In [1]: import numpy as np

In [2]: import numpy.linalg as la

In [3]: np.set_printoptions(suppress=True, linewidth=120)

In [4]: tidy = lambda a: np.round(a, 1) + 0

In [5]: E = np.loadtxt("test15.csv", delimiter=",")

In [6]: print(E)
[[ 4.  3.  0.  4.]
 [ 3.  6.  0.  9.]
 [ 4.  0.  0.  0.]
 [ 4.  0.  0.  0.]
 [ 3.  6.  0.  9.]
 [ 2.  0.  0.  0.]
 [ 7.  0.  0.  0.]
 [ 1.  2.  1.  1.]
 [ 4.  8.  0. 13.]
 [ 3.  6.  0.  9.]
 [ 2.  4.  0.  5.]
 [ 3.  6.  0.  9.]
 [ 2.  0.  0.  0.]
 [ 4.  0.  0.  0.]
 [ 1.  2.  1.  1.]
 [ 2.  0.  0.  0.]
 [ 6.  2.  0.  3.]
 [ 6.  0.  0.  0.]]

In [7]: # row 3 repeats row 2

In [8]: t3 = np.stack([E, 4 * E, E[::-1]])

In [9]: print(la.matrix_rank(t3))
[4 4 4]

In [10]: idx = E[:, 0] > np.median(E[:, 0])

In [11]: u = E[idx].mean(axis=0) - E[~idx].mean(axis=0)

In [12]: print(((E - E.mean(axis=0)) @ u > 0).astype(int))
[0 0 1 1 0 1 1 0 0 0 0 0 1 1 0 1 1 1]

In [13]: print(tidy(u))
[ 2.7 -1.6 -0.2 -1.8]

In [14]: print(tidy((((E - E.mean(axis=0)) @ u > 0) == idx).mean()))
0.7

In [15]: print(np.argsort(-np.abs(u).round(6), kind="stable"))
[0 3 1 2]

In [16]: print(idx.astype(int))
[1 0 1 1 0 0 1 0 1 0 0 0 0 1 0 0 1 1]

In [17]: cen = (E - E.mean(axis=0)) / E.std(axis=0)

In [18]: print(tidy(cen.std(axis=0)))
[1. 1. 1. 1.]

In [19]: c = la.lstsq(np.delete(cen, 3, axis=1), cen[:, 3])[0]

In [20]: print(np.abs(c).argmax())
1

In [21]: print(tidy(c))
[ 0.   1.  -0.1]

In [22]: hat = E @ la.solve(E.T @ E, E.T)

In [23]: print(tidy(np.trace(hat)))
4.0

In [24]: print(tidy(np.diag(hat)))
[0.2 0.2 0.1 0.1 0.2 0.  0.3 0.5 0.6 0.2 0.6 0.2 0.  0.1 0.5 0.  0.2 0.2]

In [25]: Uu, s, Vt = la.svd(E, full_matrices=False)

In [26]: print(tidy(Vt @ Vt.T))
[[1. 0. 0. 0.]
 [0. 1. 0. 0.]
 [0. 0. 1. 0.]
 [0. 0. 0. 1.]]

In [27]: print(np.abs(Uu[:, 0]).round(6).argmax())
8

In [28]: print(tidy(np.cumsum(s ** 2) / np.sum(s ** 2)))
[0.8 1.  1.  1. ]

In [29]: print((s > 1e-8).sum())
4

In [30]: print(tidy(Uu.T @ Uu))
[[1. 0. 0. 0.]
 [0. 1. 0. 0.]
 [0. 0. 1. 0.]
 [0. 0. 0. 1.]]

In [31]: feats = np.array([[-1.4, -0.2, -0.1, 0.9],
    ...:     [0.6, 0.8, 0.1, -0.2],
    ...:     [-0.8, -0.4, 1.3, 1.4],
    ...:     [-0.1, -0.1, -1.2, 0.8],
    ...:     [1.1, -1.1, 0.3, 0.1]])

In [32]: print(feats)
[[-1.4 -0.2 -0.1  0.9]
 [ 0.6  0.8  0.1 -0.2]
 [-0.8 -0.4  1.3  1.4]
 [-0.1 -0.1 -1.2  0.8]
 [ 1.1 -1.1  0.3  0.1]]

In [33]: x0 = np.array([9, 9, 0, 3])

In [34]: rhs = feats @ x0

In [35]: c, lr = np.zeros(4), 1 / la.norm(feats, 2) ** 2

In [36]: for i in range(60):
    ...:     c -= lr * feats.T @ (feats @ c - rhs)
    ...:     if i % 10 == 0: print(i, round(la.norm(feats @ c - rhs), 1))
    ...: 
0 8.9
10 2.9
20 0.9
30 0.3
40 0.1
50 0.0

In [37]: print(tidy(c))
[9. 9. 0. 3.]

In [38]: print(tidy(la.cond(feats)))
3.1

In [39]: hat = feats @ la.solve(feats.T @ feats, feats.T)

In [40]: print(la.matrix_rank(np.eye(5) - hat))
1

In [41]: print(np.allclose(hat @ hat, hat))
True
